>>> import numpy as np
>>> from numpy import linalg as LA
>>> np.set_printoptions(suppress=True, linewidth=100)
>>> E = np.array([[-3, -2, 0, 0], [1, 2, 0, 0], [0, 0, -3, -2], [0, 0, 1, 2]])
>>> # 2 blocks once reordered
>>> np.round(np.sort(LA.eigvals(E).real), 2)
array([-2.56, -2.56,  1.56,  1.56])
>>> (E != 0).astype(int)
array([[1, 1, 0, 0],
       [1, 1, 0, 0],
       [0, 0, 1, 1],
       [0, 0, 1, 1]])
>>> E @ E
array([[ 7,  2,  0,  0],
       [-1,  2,  0,  0],
       [ 0,  0,  7,  2],
       [ 0,  0, -1,  2]])
>>> (LA.matrix_power((E != 0) + (E.T != 0) + np.eye(4), 4) > 0).astype(int)
array([[1, 1, 0, 0],
       [1, 1, 0, 0],
       [0, 0, 1, 1],
       [0, 0, 1, 1]])
>>> other = LA.inv(E)
>>> np.round(LA.inv(other), 2)
array([[-3., -2., -0., -0.],
       [ 1.,  2.,  0.,  0.],
       [-0., -0., -3., -2.],
       [ 0.,  0.,  1.,  2.]])
>>> np.round(LA.det(E) * other, 2)
array([[-8., -8., -0., -0.],
       [ 4., 12.,  0.,  0.],
       [-0., -0., -8., -8.],
       [ 0.,  0.,  4., 12.]])
>>> round(float(LA.cond(E)), 2)
4.27
>>> round(LA.det(E) * LA.det(other), 2)
np.float64(1.0)
>>> vals, evecs = LA.eig(E)
>>> vals.round(2)
array([-2.56,  1.56, -2.56,  1.56])
>>> np.round(np.sort(LA.eigvals(E.T)), 2)
array([-2.56, -2.56,  1.56,  1.56])
>>> np.round(E @ evecs[:, 0] - vals[0] * evecs[:, 0], 2) + 0
array([0., 0., 0., 0.])
>>> np.round(np.prod(vals), 2)
np.float64(16.0)
>>> J = np.loadtxt("mat.csv", delimiter=",")
>>> J
array([[24. , 16. , 20. , 20. ],
       [ 0.9, -1.2, -1.1,  1.7],
       [ 0.8,  0.5, -0.1,  0.3],
       [ 0.2,  1.2,  1.7,  0.9],
       [-0.7,  0.7, -1.7, -0.2],
       [ 0.1,  1.8, -0.7,  0. ],
       [-1.4, -0.7, -1.4, -1.2],
       [-1.1,  1.4, -1.3,  1.1],
       [ 1. ,  0.4,  2.4, -1.1],
       [-0.1, -1.6,  0.2, -0.8],
       [-0.3, -1.3, -3.9, -1.9],
       [ 0.1, -1. , -0.1,  0.4],
       [ 1.6,  0.8, -0.5,  0.3],
       [-1.8, -1.6,  1.6,  1.1],
       [-0.8, -0.6,  1.1,  0.1],
       [-1.1, -1.7,  0.5, -0.1],
       [-0.2,  0.1,  1.1, -0.7],
       [ 0.6,  1.2,  0.4,  1.8],
       [-1.3, -0.4,  1.1,  1.5],
       [-0.6,  0.2, -0.1,  1.3],
       [ 0.3,  1. ,  1.2,  2.8],
       [ 0.8,  0.6,  0.1, -0.9],
       [-0.6, -2.2,  1.4,  0.4],
       [-0.4, -2.2,  0.4,  0.4],
       [ 0. ,  0.8, -1. , -0.4],
       [ 1. ,  0.3, -0.1,  0.6],
       [ 0.3,  2.3,  1.5,  0.8],
       [-0.6,  1.1, -0.2,  2.5],
       [ 0.7, -0.8, -1.1, -0.4],
       [ 1. ,  1.8,  0.3, -0.9],
       [-0.4,  0.7,  0.4,  0.1],
       [ 0.1, -1.5,  1. ,  0.2],
       [ 0.3,  0.9, -0.5, -1.3]])
>>> # row 0 is much longer than the rest
>>> W2 = J[[12, 16]].astype(float)
>>> for _ in range(6):
...     labels = LA.norm(J[:, None] - W2, axis=-1).argmin(axis=1)
...     W2 = np.array([J[labels == j].mean(axis=0) for j in range(2)])
... 
>>> labels
array([0, 1, 1, 1, 1, 1, 1, 1, 1, 1, 1, 1, 1, 1, 1, 1, 1, 1, 1, 1, 1, 1, 1, 1, 1, 1, 1, 1, 1, 1, 1,
       1, 1])
>>> np.abs(W2[1] - W2[0]).argmax()
np.int64(0)
>>> feats = np.load("w.npy")
>>> feats
array([[ 3,  0,  2,  2,  3,  0,  1],
       [-2, -1,  3, -3, -2, -2,  2],
       [ 3, -1,  1,  1, -3,  2, -2],
       [-3, -3,  0,  2, -2,  1,  1]])
>>> np.round(LA.norm(feats, 1), 2), round(float(LA.norm(feats, np.inf)), 2)
(np.float64(11.0), 15.0)
>>> round(LA.norm(feats[0] - feats[1]), 2)
np.float64(9.06)
>>> other = J / LA.norm(J, axis=1, keepdims=True)
>>> gram = other @ other.T
>>> np.round(np.degrees(np.arccos(np.clip(gram[32, 20], -1, 1))), 2)
np.float64(126.79)
>>> other = np.array([[4, -4, -4],
...     [2, 8, -7],
...     [-1, -8, 3],
...     [-8, 9, -6],
...     [7, 5, -8],
...     [0, -6, 8],
...     [-3, -7, -2]])
>>> LA.matrix_rank(feats @ other)
np.int64(3)
>>> np.einsum("ij->j", feats)
array([ 1, -5,  6,  2, -4,  1,  2])
>>> np.einsum("ij,ij->i", feats, feats)
array([27, 35, 29, 28])
>>> feats @ other
array([[ 12,  -2, -44],
       [ -9, -63,  38],
       [-14, -32,  36],
       [-51, -17,  43]])
>>> np.einsum("ik,kj->ji", feats, other)
array([[ 12,  -9, -14, -51],
       [ -2, -63, -32, -17],
       [-44,  38,  36,  43]])
